In [1]: import numpy as np

In [2]: import numpy.linalg as la

In [3]: np.set_printoptions(precision=2, suppress=True, linewidth=120)

In [4]: J = np.load("data.npy")

In [5]: print(J)
[[-2  1 -1]
 [ 0  3  1]
 [-4 -1 -3]
 [ 1  4  2]
 [-1  2  0]]

In [6]: print(round(float(la.norm(J, 2) / la.norm(J)), 2))
0.81

In [7]: Uu, sv, VT = la.svd(J)

In [8]: vecs = VT[:(sv > 1e-8).sum()]

In [9]: rng = np.random.default_rng(87585)

In [10]: x = J[2] + -2 * J[4] + rng.integers(2) * np.eye(3)[1]

In [11]: print(x)
[-2. -4. -3.]

In [12]: print(np.diag(vecs.T @ vecs))
[0.71 0.93 0.36]

In [13]: print(np.allclose(vecs.T @ vecs @ x, x))
False

In [14]: print(np.round(la.norm(x - vecs.T @ vecs @ x), 2))
0.27

In [15]: other = J[0, 0] * J[1:] - np.outer(J[1:, 0], J[0])

In [16]: print(other)
[[ 0 -6 -2]
 [ 0  6  2]
 [ 0 -9 -3]
 [ 0 -3 -1]]

In [17]: print(np.flatnonzero(~other.round(6).any(axis=1)))
[]

In [18]: print(la.matrix_rank(other), la.matrix_rank(J))
1 2

In [19]: print(J[:, 0] / J[0, 0])
[ 1.  -0.   2.  -0.5  0.5]

In [20]: other = np.array([[2], [-1], [0], [-2]])

In [21]: E = np.block([[np.zeros((4, 4)), other], [other.T, np.zeros((1, 1))]])

In [22]: print(E)
[[ 0.  0.  0.  0.  2.]
 [ 0.  0.  0.  0. -1.]
 [ 0.  0.  0.  0.  0.]
 [ 0.  0.  0.  0. -2.]
 [ 2. -1.  0. -2.  0.]]

In [23]: print(E @ E)
[[ 4. -2.  0. -4.  0.]
 [-2.  1.  0.  2.  0.]
 [ 0.  0.  0.  0.  0.]
 [-4.  2.  0.  4.  0.]
 [ 0.  0.  0.  0.  9.]]

In [24]: print(round(la.det(E), 2))
0.0

In [25]: print(la.lstsq(E[:-1].T, E[-1])[2])
1

In [26]: print(np.abs(np.diag(la.qr(E)[1])) > 1e-9)
[ True False False False  True]

In [27]: other = np.array([[1, -4], [3, -1], [4, 3]])

In [28]: M = np.kron(np.eye(3, dtype=int), other)

In [29]: print(M)
[[ 1 -4  0  0  0  0]
 [ 3 -1  0  0  0  0]
 [ 4  3  0  0  0  0]
 [ 0  0  1 -4  0  0]
 [ 0  0  3 -1  0  0]
 [ 0  0  4  3  0  0]
 [ 0  0  0  0  1 -4]
 [ 0  0  0  0  3 -1]
 [ 0  0  0  0  4  3]]

In [30]: other = np.c_[M[:, :5] @ np.array([[-2, 5, 2, -5, 3],
    ...:     [1, 1, 4, 4, 5],
    ...:     [-2, 0, 1, 2, 5],
    ...:     [-2, 4, -4, 2, 5],
    ...:     [-5, -1, 4, -2, -5]]), np.array([-5, 6, -9, 3, -7, 2, -6, -2, -3])]

In [31]: print(other)
[[ -6   1 -14 -21 -17  -5]
 [ -7  14   2 -19   4   6]
 [ -5  23  20  -8  27  -9]
 [  6 -16  17  -6 -15   3]
 [ -4  -4   7   4  10  -7]
 [-14  12  -8  14  35   2]
 [ -5  -1   4  -2  -5  -6]
 [-15  -3  12  -6 -15  -2]
 [-20  -4  16  -8 -20  -3]]

In [32]: print(la.norm(la.qr(M)[0].T @ other, axis=0) ** 2 / ((other ** 2).sum(axis=0) + 1e-12))
[1.   1.   1.   1.   1.   0.27]

In [33]: print(la.matrix_rank(other))
6

In [34]: A = np.loadtxt("dump.csv", delimiter=",")

In [35]: print(A)
[[4. 3. 0. 0.]
 [2. 5. 0. 0.]
 [0. 0. 4. 3.]
 [0. 0. 2. 5.]]

In [36]: print(A.reshape(-1, 2))
[[4. 3.]
 [0. 0.]
 [2. 5.]
 [0. 0.]
 [0. 0.]
 [4. 3.]
 [0. 0.]
 [2. 5.]]

In [37]: print(A.reshape(2, -1))
[[4. 3. 0. 0. 2. 5. 0. 0.]
 [0. 0. 4. 3. 0. 0. 2. 5.]]

In [38]: blk = A.reshape(4, 2, -1)

In [39]: print(np.einsum("ihd,ihd->ih", blk, blk))
[[25.  0.]
 [29.  0.]
 [ 0. 25.]
 [ 0. 29.]]

In [40]: x = np.array([2, 2, 2, 2])

In [41]: y = A @ x

In [42]: b, lr = np.zeros(4), 1 / la.norm(A, 2) ** 2

In [43]: for i in range(150):
    ...:     b -= lr * A.T @ (A @ b - y)
    ...:     if i % 50 == 0: print(i, round(la.norm(A @ b - y), 2))
    ...: 
0 1.12
50 0.02
100 0.0

In [44]: print(np.round(la.cond(A), 2))
3.58

In [45]: blk = np.stack([A, 3 * A, A[::-1]])

In [46]: print(la.matrix_rank(blk))
[4 4 4]

In [47]: print(np.einsum("bij,cij->bc", blk, blk))
[[108. 324.   0.]
 [324. 972.   0.]
 [  0.   0. 108.]]

In [48]: print(blk.sum(axis=0))
[[16. 12.  2.  5.]
 [ 8. 20.  4.  3.]
 [ 2.  5. 16. 12.]
 [ 4.  3.  8. 20.]]

In [49]: evals, vecs = la.eig(A)

In [50]: print(np.sort(la.eigvals(A @ A)))
[ 4.  4. 49. 49.]

In [51]: print(round(float(la.det(A[::-1])), 2))
196.0

In [52]: print(np.einsum("ij,ji->", A, A))
106.0

In [53]: print(np.round(la.det(2 * A), 2), round(float(la.det(A)), 2))
3136.0 196.0

In [54]: print(np.kron(np.eye(2, dtype=int), A))
[[4. 3. 0. 0. 0. 0. 0. 0.]
 [2. 5. 0. 0. 0. 0. 0. 0.]
 [0. 0. 4. 3. 0. 0. 0. 0.]
 [0. 0. 2. 5. 0. 0. 0. 0.]
 [0. 0. 0. 0. 4. 3. 0. 0.]
 [0. 0. 0. 0. 2. 5. 0. 0.]
 [0. 0. 0. 0. 0. 0. 4. 3.]
 [0. 0. 0. 0. 0. 0. 2. 5.]]

In [55]: print(np.einsum("ii->", A))
18.0

In [56]: print(np.poly(A))
[   1.  -18.  109. -252.  196.]

In [57]: K = np.loadtxt("case6.csv", delimiter=",")

In [58]: print(K)
[[  4.   0.  -8.]
 [  8.   0. -16.]
 [ -5.   0.  10.]
 [  2.   0.  -4.]]

In [59]: x = np.array([-2, -1, 1])

In [60]: print(K @ np.eye(3)[1])
[0. 0. 0. 0.]

In [61]: print(K @ np.ones(3))
[-4. -8.  5. -2.]

In [62]: print(np.einsum("ij,j->i", K, x))
[-16. -32.  20.  -8.]

In [63]: x @ K
---------------------------------------------------------------------------
ValueError                                Traceback (most recent call last)
Cell In[63], line 1
----> 1 x @ K

ValueError: matmul: Input operand 1 has a mismatch in its core dimension 0, with gufunc signature (n?,k),(k,m?)->(n?,m?) (size 4 is different from 3)

In [64]: print(np.sign((K @ x).round(6)))
[-1. -1.  1. -1.]

In [65]: print(la.norm(K @ x) <= la.norm(K, 2) * la.norm(x) + 1e-9)
True

In [66]: Uu, sv, VT = la.svd(K)

In [67]: vecs = VT[:(sv > 1e-8).sum()]

In [68]: x = K[3] + 4 * K[1] + rng.integers(2) * np.eye(3)[0]

In [69]: print(x)
[ 34.   0. -68.]

In [70]: print(np.diag(vecs.T @ vecs))
[0.2 0.  0.8]

In [71]: print(np.round(la.norm(x - vecs.T @ vecs @ x), 2))
0.0

In [72]: print(np.allclose(vecs.T @ vecs @ x, x))
True

In [73]: rank = la.matrix_rank(K)

In [74]: print(rank)
1

In [75]: N = la.svd(K)[2][rank:].T

In [76]: print([int(la.matrix_rank(np.delete(K, i, axis=0))) for i in range(4)])
[1, 1, 1, 1]

In [77]: print(la.matrix_rank(K.T @ K), la.matrix_rank(K @ K.T))
1 1

In [78]: print(np.round(N @ N.T, 2) + 0)
[[0.8 0.  0.4]
 [0.  1.  0. ]
 [0.4 0.  0.2]]

In [79]: print([int(la.matrix_rank(K[:i])) for i in range(1, len(K) + 1)])
[1, 1, 1, 1]

In [80]: print(N.shape)
(3, 2)

In [81]: other = np.array([[1]])

In [82]: cent = np.array([[0, -3, -1], [-2, 0, 3], [2, 0, 3]])

In [83]: mat = np.block([[other, np.array([[3, 3, 3]])], [np.zeros((3, 1)), cent]])

In [84]: print(mat)
[[ 1.  3.  3.  3.]
 [ 0.  0. -3. -1.]
 [ 0. -2.  0.  3.]
 [ 0.  2.  0.  3.]]

In [85]: other = mat[0, 0] * mat[1:] - np.outer(mat[1:, 0], mat[0])

In [86]: print(other)
[[ 0.  0. -3. -1.]
 [ 0. -2.  0.  3.]
 [ 0.  2.  0.  3.]]

In [87]: print(np.flatnonzero(~other.round(6).any(axis=1)))
[]

In [88]: print(mat[:, 0] / mat[0, 0])
[1. 0. 0. 0.]

In [89]: print(other.sum(axis=0))
[ 0.  0. -3.  5.]

In [90]: print(la.matrix_rank(other))
3

In [91]: print(np.abs(other).max())
3.0

In [92]: print(np.diff(other, axis=0))
[[ 0. -2.  3.  4.]
 [ 0.  4.  0.  0.]]

In [93]: print(other.sum(axis=1))
[-4.  1.  5.]

In [94]: print(other - other[0])
[[ 0.  0.  0.  0.]
 [ 0. -2.  3.  4.]
 [ 0.  2.  3.  4.]]

In [95]: print(np.unravel_index(np.abs(other).argmax(), other.shape))
(np.int64(0), np.int64(2))

In [96]: np.zeros(3, 4)
---------------------------------------------------------------------------
TypeError                                 Traceback (most recent call last)
Cell In[96], line 1
----> 1 np.zeros(3, 4)

TypeError: Cannot interpret '4' as a data type

In [97]: X = np.loadtxt("a.csv", delimiter=",")

In [98]: print(X)
[[ 0.  0.  0.]
 [ 0.  2.  0.]
 [ 0.  0. -1.]]

In [99]: rank = la.matrix_rank(X)

In [100]: print(rank)
2

In [101]: N = la.svd(X)[2][rank:].T

In [102]: print(N[:, 0] / N[np.abs(N[:, 0]).round(6).argmax(), 0])
[1. 0. 0.]

In [103]: print(np.allclose(X @ N, 0))
True

In [104]: print(N.shape)
(3, 1)

In [105]: print(la.matrix_rank(X.T @ X), la.matrix_rank(X @ X.T))
2 2

In [106]: print(la.norm(X, axis=0))
[0. 2. 1.]

In [107]: print(la.pinv(X))
[[ 0.   0.   0. ]
 [ 0.   0.5  0. ]
 [ 0.   0.  -1. ]]

In [108]: x = np.array([-5, -3, -4, 2])

In [109]: y = mat @ x

In [110]: b, lr = np.zeros(4), 1 / la.norm(mat, 2) ** 2

In [111]: for i in range(20):
     ...:     b -= lr * mat.T @ (mat @ b - y)
     ...:     if i % 5 == 0: print(i, round(la.norm(mat @ b - y), 2))
     ...: 
0 13.5
5 3.44
10 2.26
15 2.1

In [112]: print(round(la.cond(mat), 2))
12.1

In [113]: print(np.flatnonzero(la.matrix_power((X != 0) + (X.T != 0) + np.eye(3), 3)[0]))
[0]

In [114]: print(np.sort(la.eigvals(X).real))
[-1.  0.  2.]

In [115]: print(X @ X)
[[0. 0. 0.]
 [0. 4. 0.]
 [0. 0. 1.]]

In [116]: print((X != 0).astype(int))
[[0 0 0]
 [0 1 0]
 [0 0 1]]

In [117]: print(np.round(la.det(X), 2))
0.0

In [118]: x = np.array([2, -3, -3])

In [119]: print(la.norm(X @ x) <= la.norm(X, 2) * la.norm(x) + 1e-9)
True

In [120]: print(X @ (2 * x))
[  0. -12.   6.]

In [121]: print(X * x)
[[ 0. -0. -0.]
 [ 0. -6. -0.]
 [ 0. -0.  3.]]

In [122]: print(X @ np.ones(3))
[ 0.  2. -1.]

In [123]: print(np.einsum("ij,j->i", X, x))
[ 0. -6.  3.]

In [124]: print((X * x).sum(axis=1))
[ 0. -6.  3.]

In [125]: sv = 5 * 0.9 ** np.arange(4)

In [126]: arr = rng.normal(size=(13, 4)) * rng.permutation(sv)

In [127]: print(arr)
[[ 2.79  1.94 -2.39 -5.4 ]
 [-5.49 -1.66  3.4   2.3 ]
 [-4.48 -3.16  8.18 -8.86]
 [ 5.17  4.68 -4.02  2.11]
 [-5.18  4.38 -1.28  2.08]
 [-6.63 -2.56  7.47  1.04]
 [-4.81  5.44  6.62 -0.15]
 [-6.01  2.53  5.07 -6.17]
 [-4.8   2.38 -1.09 -8.75]
 [-4.29 -0.33  2.12 -7.21]
 [ 0.76  9.46 -3.51  7.07]
 [-4.95  1.33 -6.73  0.12]
 [-2.9  -4.5   0.16  2.04]]

In [128]: Uu, sv, VT = la.svd(arr, full_matrices=False)

In [129]: print(sv)
[24.27 15.17 14.71 10.27]

In [130]: print(np.cumsum(sv ** 2) / np.sum(sv ** 2))
[0.52 0.72 0.91 1.  ]
